% python3 -q
>>> import numpy as np
>>> np.set_printoptions(precision=1, suppress=True, linewidth=160)
>>> rnd = lambda a: np.round(a, 1) + 0
>>> data = np.array([[0.0, 0.0, -5.0, 8.0, 5.0, -1.0, 7.0],
...     [0.0, 0.0, -2.0, 2.0, 3.0, 7.0, 7.0],
...     [-5.0, -2.0, 0.0, 0.0, 0.0, 0.0, 0.0],
...     [8.0, 2.0, 0.0, 0.0, 0.0, 0.0, 0.0],
...     [5.0, 3.0, 0.0, 0.0, 0.0, 0.0, 0.0],
...     [-1.0, 7.0, 0.0, 0.0, 0.0, 0.0, 0.0],
...     [7.0, 7.0, 0.0, 0.0, 0.0, 0.0, 0.0]])
>>> # symmetric, so the eigenvalues are real
>>> print(np.linalg.lstsq(data[:-1].T, data[-1])[2])
4
>>> A = np.load("layer12.npy")
>>> print(A)
[[ 1.2  0.  -1.5  0.1  1.2]
 [ 1.9 -0.4 -0.2  0.3 -0.2]
 [ 2.5 -0.2  1.9 -0.3  0.3]
 [-1.4 -0.3 -0.2 -0.1  1.1]
 [-3.9 -0.1 -0.8  0.  -0.3]
 [-1.9  0.1  1.9  0.  -0.1]
 [ 4.3 -0.2 -0.6  0.1  0.7]
 [ 3.4  0.   0.2 -0.1  0.2]
 [-1.3 -0.1  0.8  0.2  1.1]
 [ 5.9  0.1  1.9  0.2  1.9]]
>>> ang = np.radians(30)
>>> Rm = np.eye(5)
>>> Rm[0, 0] = Rm[4, 4] = np.cos(ang)
>>> Rm[0, 4], Rm[4, 0] = -np.sin(ang), np.sin(ang)
>>> print(rnd(Rm))
[[ 0.9  0.   0.   0.  -0.5]
 [ 0.   1.   0.   0.   0. ]
 [ 0.   0.   1.   0.   0. ]
 [ 0.   0.   0.   1.   0. ]
 [ 0.5  0.   0.   0.   0.9]]
>>> out = A @ Rm.T
>>> print(rnd(np.linalg.svd(A, compute_uv=False)), rnd(np.linalg.svd(out, compute_uv=False)))
[10.1  3.7  2.4  0.6  0.5] [10.1  3.7  2.4  0.6  0.5]
>>> print(rnd(out))
[[ 0.4  0.  -1.5  0.1  1.6]
 [ 1.7 -0.4 -0.2  0.3  0.8]
 [ 2.  -0.2  1.9 -0.3  1.5]
 [-1.8 -0.3 -0.2 -0.1  0.3]
 [-3.2 -0.1 -0.8  0.  -2.2]
 [-1.6  0.1  1.9  0.  -1. ]
 [ 3.4 -0.2 -0.6  0.1  2.8]
 [ 2.8  0.   0.2 -0.1  1.9]
 [-1.7 -0.1  0.8  0.2  0.3]
 [ 4.2  0.1  1.9  0.2  4.6]]
>>> print(np.allclose(np.linalg.norm(A, axis=1), np.linalg.norm(out, axis=1)))
True
>>> print(rnd(np.linalg.det(Rm)), rnd(np.trace(Rm)))
1.0 4.7
>>> print(np.allclose(A @ A.T, out @ out.T))
True
>>> out = np.c_[A[:, :4] @ np.array([[1, 3, 0, -3], [-1, -1, 2, 2], [1, 1, 3, -3], [-3, -2, 2, -2]]), np.array([-5, -4, 3, 5, -6, 1, 0, -4, 4, 7])]
>>> print(rnd(out))
[[ -0.6   1.9  -4.3   0.7  -5. ]
 [  1.2   5.3  -0.8  -6.5  -4. ]
 [  5.5  10.2   4.7 -13.    3. ]
 [ -1.   -3.9  -1.4   4.4   5. ]
 [ -4.6 -12.4  -2.6  13.9  -6. ]
 [ -0.1  -3.9   5.9   0.2   1. ]
 [  3.6  12.3  -2.  -11.7   0. ]
 [  3.9  10.6   0.4 -10.6  -4. ]
 [ -1.   -3.4   2.6   0.9   4. ]
 [  7.1  19.1   6.3 -23.6   7. ]]
>>> print(np.linalg.matrix_rank(out))
5
>>> print(rnd(np.linalg.norm(np.linalg.qr(A)[0].T @ out, axis=0) ** 2 / ((out ** 2).sum(axis=0) + 1e-12)))
[1.  1.  1.  1.  0.6]
>>> print(np.linalg.matrix_rank(np.c_[A, out]))
6
>>> Xs = (A - A.mean(axis=0)) / A.std(axis=0)
>>> print(np.argwhere(np.abs(Xs) > 2))
[[2 3]]
>>> print(rnd(Xs.std(axis=0)))
[1. 1. 1. 1. 1.]
>>> c = np.linalg.lstsq(np.delete(Xs, 4, axis=1), Xs[:, 4])[0]
>>> print(rnd(1 - np.var(Xs[:, 4] - np.delete(Xs, 4, axis=1) @ c)))
0.3
>>> O, Rm = np.linalg.qr(A)
>>> print(np.trace(O @ O.T))
5.0
>>> print(rnd(O.T @ O))
[[1. 0. 0. 0. 0.]
 [0. 1. 0. 0. 0.]
 [0. 0. 1. 0. 0.]
 [0. 0. 0. 1. 0.]
 [0. 0. 0. 0. 1.]]
>>> print(rnd(np.abs(np.diag(Rm))))
[9.9 0.6 3.7 0.5 2.3]
>>> print(O.shape, Rm.shape)
(10, 5) (5, 5)
>>> print(rnd(Rm))
[[-9.9  0.1 -1.1 -0.1 -1.5]
 [ 0.   0.6  0.6 -0.1 -0.4]
 [ 0.   0.  -3.7  0.1 -0.4]
 [ 0.   0.   0.   0.5  0.7]
 [ 0.   0.   0.   0.  -2.3]]
>>> print(rnd(O @ Rm))
[[ 1.2  0.  -1.5  0.1  1.2]
 [ 1.9 -0.4 -0.2  0.3 -0.2]
 [ 2.5 -0.2  1.9 -0.3  0.3]
 [-1.4 -0.3 -0.2 -0.1  1.1]
 [-3.9 -0.1 -0.8  0.  -0.3]
 [-1.9  0.1  1.9  0.  -0.1]
 [ 4.3 -0.2 -0.6  0.1  0.7]
 [ 3.4  0.   0.2 -0.1  0.2]
 [-1.3 -0.1  0.8  0.2  1.1]
 [ 5.9  0.1  1.9  0.2  1.9]]
>>> print(rnd(abs(Rm[0, 0])), rnd(np.linalg.norm(A[:, 0])))
9.9 9.9
>>> J = np.load("data.npy")
>>> print(J)
[[ -8  -8  -8  -8]
 [  0   0   0   0]
 [-16 -16 -16 -16]
 [-18 -18 -18 -18]]
>>> Uu, sv, Vh = np.linalg.svd(J)
>>> evecs = Vh[:(sv > 1e-8).sum()]
>>> rng = np.random.default_rng(148)
>>> x = J[3] + 2 * J[0] + rng.integers(2) * np.eye(4)[0]
>>> print(x)
[-34. -34. -34. -34.]
>>> print(rnd(np.linalg.norm(x - evecs.T @ evecs @ x)))
0.0
>>> def softmax(z):
...     e = np.exp(z - z.max(axis=-1, keepdims=True))
...     return e / e.sum(axis=-1, keepdims=True)
... 
>>> print(rnd(softmax(J[0] + 3)))
[0.2 0.2 0.2 0.2]
>>> print(softmax(J).sum(axis=1))
[1. 1. 1. 1.]
>>> print(rnd(softmax(10 * J[0])))
[0.2 0.2 0.2 0.2]
>>> S = J @ J.T / np.sqrt(4)
>>> print(rnd(softmax(S)[0] @ J))
[-18. -18. -18. -18.]
>>> print(rnd(softmax(S + np.triu(np.full(S.shape, -np.inf), 1))))
[[1.  0.  0.  0. ]
 [0.5 0.5 0.  0. ]
 [0.  0.  1.  0. ]
 [0.  0.  0.  1. ]]
>>> print(np.einsum("ij,ji->", J, J))
1764
>>> print(np.kron(np.eye(2, dtype=int), J))
[[ -8  -8  -8  -8   0   0   0   0]
 [  0   0   0   0   0   0   0   0]
 [-16 -16 -16 -16   0   0   0   0]
 [-18 -18 -18 -18   0   0   0   0]
 [  0   0   0   0  -8  -8  -8  -8]
 [  0   0   0   0   0   0   0   0]
 [  0   0   0   0 -16 -16 -16 -16]
 [  0   0   0   0 -18 -18 -18 -18]]
>>> print(rnd(np.linalg.eigvals(J)))
[-42.   0.   0.   0.]
>>> out = np.array([[1, 1, -3, 0]])
>>> F = np.block([[np.zeros((1, 1)), out], [out.T, np.zeros((4, 4))]])
>>> print(F)
[[ 0.  1.  1. -3.  0.]
 [ 1.  0.  0.  0.  0.]
 [ 1.  0.  0.  0.  0.]
 [-3.  0.  0.  0.  0.]
 [ 0.  0.  0.  0.  0.]]
>>> print(rnd(np.trace(np.linalg.pinv(F) @ F)))
2.0
>>> print(np.allclose(F[:-1].T @ np.linalg.lstsq(F[:-1].T, F[-1])[0], F[-1]))
True
>>> print(np.linalg.lstsq(F[:-1].T, F[-1])[2])
2
>>> ev, evecs = np.linalg.eigh(F)
>>> print(rnd(evecs.T @ evecs))
[[1. 0. 0. 0. 0.]
 [0. 1. 0. 0. 0.]
 [0. 0. 1. 0. 0.]
 [0. 0. 0. 1. 0.]
 [0. 0. 0. 0. 1.]]
>>> print(np.unique(ev.round(6) + 0, return_counts=True)[1])
[1 3 1]
>>> print(rnd(np.abs(evecs[:, -1])))
[0.7 0.2 0.2 0.6 0. ]
>>> print(np.abs(evecs[:, -1]).round(6).argmax())
0
>>> print(rnd(np.linalg.eigvalsh(F + -3 * np.eye(5))))
[-6.3 -3.  -3.  -3.   0.3]
>>> print((ev > 1e-8).sum(), (ev < -1e-8).sum())
1 1
>>> print(rnd(np.linalg.eigvalsh(F @ F)))
[ 0.  0.  0. 11. 11.]
